$ python3 -q
>>> import numpy as np
>>> from numpy import linalg as LA
>>> np.set_printoptions(precision=1, suppress=True, linewidth=200, legacy="1.25")
>>> def rd(a):
...     return np.round(a, 1) + 0
... 
>>> K = np.load("a.npy")
>>> K
array([[ 0, -2,  0,  0],
       [ 0,  3,  0,  0],
       [ 0,  0,  0, -2],
       [ 0,  0,  0,  3]])
>>> K.T @ K
array([[ 0,  0,  0,  0],
       [ 0, 13,  0,  0],
       [ 0,  0,  0,  0],
       [ 0,  0,  0, 13]])
>>> rd(LA.svd(K, compute_uv=False))
array([3.6, 3.6, 0. , 0. ])
>>> K[:, 0] @ K[:, 3]
0
>>> m1 = np.loadtxt("m.csv", delimiter=",")
>>> m1
array([[ 1.4,  0. , -0.2,  0.2, -0.2, -0.3,  0.1,  0. ],
       [ 0. ,  1.7,  0.2,  0.2,  0.1, -0.1, -0.1,  0.4],
       [-0.2,  0.2,  1.5, -0.2, -0.3,  0.1, -0.2,  0.1],
       [ 0.2,  0.2, -0.2,  1.4,  0.1, -0.2, -0.3, -0.1],
       [-0.2,  0.1, -0.3,  0.1,  1.6,  0.2,  0. ,  0.1],
       [-0.3, -0.1,  0.1, -0.2,  0.2,  1.3,  0. ,  0. ],
       [ 0.1, -0.1, -0.2, -0.3,  0. ,  0. ,  1.7,  0.3],
       [ 0. ,  0.4,  0.1, -0.1,  0.1,  0. ,  0.3,  1.4]])
>>> x = np.ones(8)
>>> for _ in range(5):
...     x = m1 @ x
...     x /= LA.norm(x)
...     print(round(x @ m1 @ x, 1))
... 
1.8
2.0
2.0
2.1
2.1
>>> rd(LA.eigvalsh(m1)[-1])
2.1
>>> E = np.loadtxt("w.csv", delimiter=",")
>>> E
array([[0., 0., 0., 3.],
       [1., 0., 0., 0.],
       [0., 2., 0., 0.],
       [0., 0., 1., 0.]])
>>> M2 = E / np.sqrt((E ** 2).mean(axis=1, keepdims=True))
>>> LA.matrix_rank(M2) == LA.matrix_rank(E)
True
>>> rd(E - E.mean(axis=1, keepdims=True))
array([[-0.8, -0.8, -0.8,  2.2],
       [ 0.8, -0.2, -0.2, -0.2],
       [-0.5,  1.5, -0.5, -0.5],
       [-0.2, -0.2,  0.8, -0.2]])
>>> LA.matrix_rank(E - E.mean(axis=1, keepdims=True))
3
>>> M2[1]
array([2., 0., 0., 0.])
>>> np.argsort(-LA.norm(K, axis=0).round(6), kind="stable")[:3]
array([1, 3, 0])
>>> LA.cond(K) > 100
True
>>> [round(float(x), 1) for x in LA.svd(K, compute_uv=False)[:3]]
[3.6, 3.6, 0.0]
>>> M2 = E / LA.norm(E, axis=1, keepdims=True)
>>> C2 = M2 @ M2.T
>>> C2[0]
array([1., 0., 0., 0.])
>>> np.argwhere(np.triu(np.abs(C2) > 0.95, 1))
array([], shape=(0, 2), dtype=int64)
>>> (np.abs(C2) > 0.9).astype(int)
array([[1, 0, 0, 0],
       [0, 1, 0, 0],
       [0, 0, 1, 0],
       [0, 0, 0, 1]])
>>> Q = E.astype(float).copy()
>>> for j in range(4):
...     Q[:, j] -= Q[:, :j] @ (Q[:, :j].T @ Q[:, j])
...     Q[:, j] /= LA.norm(Q[:, j])
... 
>>> Q.T @ Q
array([[1., 0., 0., 0.],
       [0., 1., 0., 0.],
       [0., 0., 1., 0.],
       [0., 0., 0., 1.]])
>>> Q.T @ E
array([[1., 0., 0., 0.],
       [0., 2., 0., 0.],
       [0., 0., 1., 0.],
       [0., 0., 0., 3.]])
>>> Q
array([[0., 0., 0., 1.],
       [1., 0., 0., 0.],
       [0., 1., 0., 0.],
       [0., 0., 1., 0.]])
>>> arr = np.loadtxt("run9.csv", delimiter=",")
>>> arr
array([[0., 0., 0., 0., 0., 1.],
       [1., 0., 0., 0., 0., 0.],
       [0., 0., 1., 0., 0., 0.],
       [0., 0., 0., 2., 0., 0.],
       [0., 0., 0., 0., 2., 0.],
       [0., 1., 0., 0., 0., 0.]])
>>> # 4 groups of indices that never mix
>>> np.trace(m1)
12.0
>>> rd(np.sort(np.abs(LA.eigvals(m1))))
array([0.9, 1. , 1. , 1. , 1.9, 2. , 2.1, 2.1])
>>> rd(LA.det(m1))
15.6
>>> rd(m1 @ m1)
array([[ 2.2,  0. , -0.6,  0.6, -0.6, -0.9,  0.3,  0. ],
       [ 0. ,  3.2,  0.6,  0.6,  0.3, -0.3, -0.3,  1.2],
       [-0.6,  0.6,  2.5, -0.6, -0.9,  0.3, -0.6,  0.3],
       [ 0.6,  0.6, -0.6,  2.2,  0.3, -0.6, -0.9, -0.3],
       [-0.6,  0.3, -0.9,  0.3,  2.8,  0.6,  0. ,  0.3],
       [-0.9, -0.3,  0.3, -0.6,  0.6,  1.9,  0. ,  0. ],
       [ 0.3, -0.3, -0.6, -0.9,  0. ,  0. ,  3.1,  0.9],
       [ 0. ,  1.2,  0.3, -0.3,  0.3,  0. ,  0.9,  2.2]])
>>> LA.determinant(m1)
Traceback (most recent call last):
  File "<python-input-41>", line 1, in <module>
    LA.determinant(m1)
    ^^^^^^^^^^^^^^
AttributeError: module 'numpy.linalg' has no attribute 'determinant'
